$ python3 -q
>>> import numpy as np
>>> np.set_printoptions(suppress=True, linewidth=100)
>>> def tidy(a):
...     return np.round(a, 2) + 0
... 
>>> E = np.loadtxt("data.csv", delimiter=",")
>>> E
array([[0., 0., 0., 0., 0., 0., 1., 3., 1.],
       [0., 0., 0., 0., 0., 1., 4., 5., 5.],
       [0., 0., 0., 0., 0., 3., 3., 0., 3.],
       [0., 0., 0., 0., 0., 5., 4., 5., 4.],
       [0., 0., 0., 0., 0., 5., 5., 1., 2.],
       [0., 1., 3., 5., 5., 0., 0., 0., 0.],
       [1., 4., 3., 4., 5., 0., 0., 0., 0.],
       [3., 5., 0., 5., 1., 0., 0., 0., 0.],
       [1., 5., 3., 4., 2., 0., 0., 0., 0.]])
>>> # symmetric
>>> rk = np.linalg.matrix_rank(E)
>>> rk
np.int64(8)
>>> ns = np.linalg.svd(E)[2][rk:].T
>>> [int(np.linalg.matrix_rank(np.delete(E, i, axis=0))) for i in range(9)]
[8, 8, 8, 8, 8, 7, 7, 7, 7]
>>> tidy(E @ ns)
array([[0.],
       [0.],
       [0.],
       [0.],
       [0.],
       [0.],
       [0.],
       [0.],
       [0.]])
>>> tidy(ns[:, 0] / ns[np.abs(ns[:, 0]).round(6).argmax(), 0])
array([ 1.  , -0.39,  0.65, -0.18, -0.13,  0.  ,  0.  ,  0.  ,  0.  ])
>>> np.linalg.matrix_rank(E.T @ E), np.linalg.matrix_rank(E @ E.T)
(np.int64(8), np.int64(8))
>>> r0 = np.array([-1, -2])
>>> np.correlate(E[0], E[8], "full")
array([ 0.,  0.,  0.,  0.,  0.,  0.,  0.,  0.,  0.,  0.,  2., 10., 17., 18., 19.,  8.,  1.])
>>> np.array([np.convolve(row, r0, "same") for row in E])
array([[  0.,   0.,   0.,   0.,   0.,   0.,  -1.,  -5.,  -7.],
       [  0.,   0.,   0.,   0.,   0.,  -1.,  -6., -13., -15.],
       [  0.,   0.,   0.,   0.,   0.,  -3.,  -9.,  -6.,  -3.],
       [  0.,   0.,   0.,   0.,   0.,  -5., -14., -13., -14.],
       [  0.,   0.,   0.,   0.,   0.,  -5., -15., -11.,  -4.],
       [  0.,  -1.,  -5., -11., -15., -10.,   0.,   0.,   0.],
       [ -1.,  -6., -11., -10., -13., -10.,   0.,   0.,   0.],
       [ -3., -11., -10.,  -5., -11.,  -2.,   0.,   0.,   0.],
       [ -1.,  -7., -13., -10., -10.,  -4.,   0.,   0.,   0.]])
>>> Y = np.array([[4], [-5], [4], [7]])
>>> arr = np.block([[np.zeros((4, 4)), Y], [Y.T, np.zeros((1, 1))]])
>>> arr
array([[ 0.,  0.,  0.,  0.,  4.],
       [ 0.,  0.,  0.,  0., -5.],
       [ 0.,  0.,  0.,  0.,  4.],
       [ 0.,  0.,  0.,  0.,  7.],
       [ 4., -5.,  4.,  7.,  0.]])
>>> # looks like rank 2
>>> rng = np.random.default_rng(504066)
>>> Y = arr + rng.integers(-2, 3, (5, 2)) @ rng.integers(-2, 3, (2, 5))
>>> print(Y)
[[ 2. -2.  0. -4.  0.]
 [ 2. -2.  0. -4. -9.]
 [ 2. -2.  0. -4.  0.]
 [ 0. -4.  0. -2.  3.]
 [ 3. -8.  4.  7. -2.]]
>>> tidy(np.linalg.svd(Y - arr, compute_uv=False))
array([12.37,  4.12,  0.  ,  0.  ,  0.  ])
>>> Y - arr
array([[ 2., -2.,  0., -4., -4.],
       [ 2., -2.,  0., -4., -4.],
       [ 2., -2.,  0., -4., -4.],
       [ 0., -4.,  0., -2., -4.],
       [-1., -3.,  0.,  0., -2.]])
>>> np.linalg.matrix_rank(Y - arr, tol=1e-8)
np.int64(2)
>>> tidy(arr @ np.linalg.pinv(arr) @ arr)
array([[ 0.,  0.,  0.,  0.,  4.],
       [ 0.,  0.,  0.,  0., -5.],
       [ 0.,  0.,  0.,  0.,  4.],
       [ 0.,  0.,  0.,  0.,  7.],
       [ 4., -5.,  4.,  7.,  0.]])
>>> r0 = np.array([-4, 3, 1])
>>> np.correlate(arr[2], arr[4], "full")
array([  0.,   0.,   0.,   0.,   0.,  28.,  16., -20.,  16.])
>>> np.convolve(arr[2], r0)
array([  0.,   0.,   0.,   0., -16.,  12.,   4.])
>>> np.polyval(r0, arr[2])
array([  1.,   1.,   1.,   1., -51.])
>>> np.cross(arr[2, :3], arr[4, :3])
array([ 0.,  0., -0.])
>>> np.array([np.convolve(row, r0, "same") for row in arr])
array([[  0.,   0.,   0., -16.,  12.],
       [  0.,   0.,   0.,  20., -15.],
       [  0.,   0.,   0., -16.,  12.],
       [  0.,   0.,   0., -28.,  21.],
       [ 32., -27., -21.,  25.,   7.]])
>>> tidy(np.linalg.eigvals(arr))
array([-10.3,   0. ,  10.3,   0. ,   0. ])
>>> tidy(np.linalg.det(arr[::-1]))
np.float64(0.0)
>>> tidy(np.poly(arr))
array([   1.,    0., -106.,    0.,    0.,    0.])
>>> print(np.kron(np.eye(2, dtype=int), arr))
[[ 0.  0.  0.  0.  4.  0.  0.  0.  0.  0.]
 [ 0.  0.  0.  0. -5.  0.  0.  0.  0. -0.]
 [ 0.  0.  0.  0.  4.  0.  0.  0.  0.  0.]
 [ 0.  0.  0.  0.  7.  0.  0.  0.  0.  0.]
 [ 4. -5.  4.  7.  0.  0. -0.  0.  0.  0.]
 [ 0.  0.  0.  0.  0.  0.  0.  0.  0.  4.]
 [ 0.  0.  0.  0. -0.  0.  0.  0.  0. -5.]
 [ 0.  0.  0.  0.  0.  0.  0.  0.  0.  4.]
 [ 0.  0.  0.  0.  0.  0.  0.  0.  0.  7.]
 [ 0. -0.  0.  0.  0.  4. -5.  4.  7.  0.]]
>>> tidy(np.linalg.det(arr.T))
np.float64(0.0)
>>> X = np.array([[-5, -2, 1, 7, -6, -1, 6],
...     [7, 6, -3, 2, -1, 10, -3],
...     [10, 4, -2, -14, 12, 2, -12],
...     [4, 8, -4, 18, -14, 18, 6],
...     [-5, -2, 1, 7, -6, -1, 6],
...     [6, -4, 2, -32, 26, -16, -18],
...     [-3, 2, -1, 16, -13, 8, 9],
...     [-2, -4, 2, -9, 7, -9, -3]])
>>> X
array([[ -5,  -2,   1,   7,  -6,  -1,   6],
       [  7,   6,  -3,   2,  -1,  10,  -3],
       [ 10,   4,  -2, -14,  12,   2, -12],
       [  4,   8,  -4,  18, -14,  18,   6],
       [ -5,  -2,   1,   7,  -6,  -1,   6],
       [  6,  -4,   2, -32,  26, -16, -18],
       [ -3,   2,  -1,  16, -13,   8,   9],
       [ -2,  -4,   2,  -9,   7,  -9,  -3]])
>>> # row 4 repeats row 0
>>> rk = np.linalg.matrix_rank(X)
>>> rk
np.int64(2)
>>> ns = np.linalg.svd(X)[2][rk:].T
>>> print([int(np.linalg.matrix_rank(X[:, :j + 1])) for j in range(7)])
[1, 2, 2, 2, 2, 2, 2]
>>> print(ns.shape)
(7, 5)
>>> r0, v = X[1], X[3]
>>> r0 @ v
np.int64(300)
>>> p = (r0 @ v) / (r0 @ r0) * r0
>>> np.outer(r0, v)
array([[  28,   56,  -28,  126,  -98,  126,   42],
       [  24,   48,  -24,  108,  -84,  108,   36],
       [ -12,  -24,   12,  -54,   42,  -54,  -18],
       [   8,   16,   -8,   36,  -28,   36,   12],
       [  -4,   -8,    4,  -18,   14,  -18,   -6],
       [  40,   80,  -40,  180, -140,  180,   60],
       [ -12,  -24,   12,  -54,   42,  -54,  -18]])
>>> np.linalg.matrix_rank(np.outer(r0, v))
np.int64(1)
>>> (v - p) @ r0
np.float64(0.0)
>>> Y = X[0, 0] * X[1:] - np.outer(X[1:, 0], X[0])
>>> Y
array([[   0,  -16,    8,  -59,   47,  -43,  -27],
       [   0,    0,    0,    0,    0,    0,    0],
       [   0,  -32,   16, -118,   94,  -86,  -54],
       [   0,    0,    0,    0,    0,    0,    0],
       [   0,   32,  -16,  118,  -94,   86,   54],
       [   0,  -16,    8,  -59,   47,  -43,  -27],
       [   0,   16,   -8,   59,  -47,   43,   27]])
>>> print(X[:, 0] / X[0, 0])
[ 1.  -1.4 -2.  -0.8  1.  -1.2  0.6  0.4]
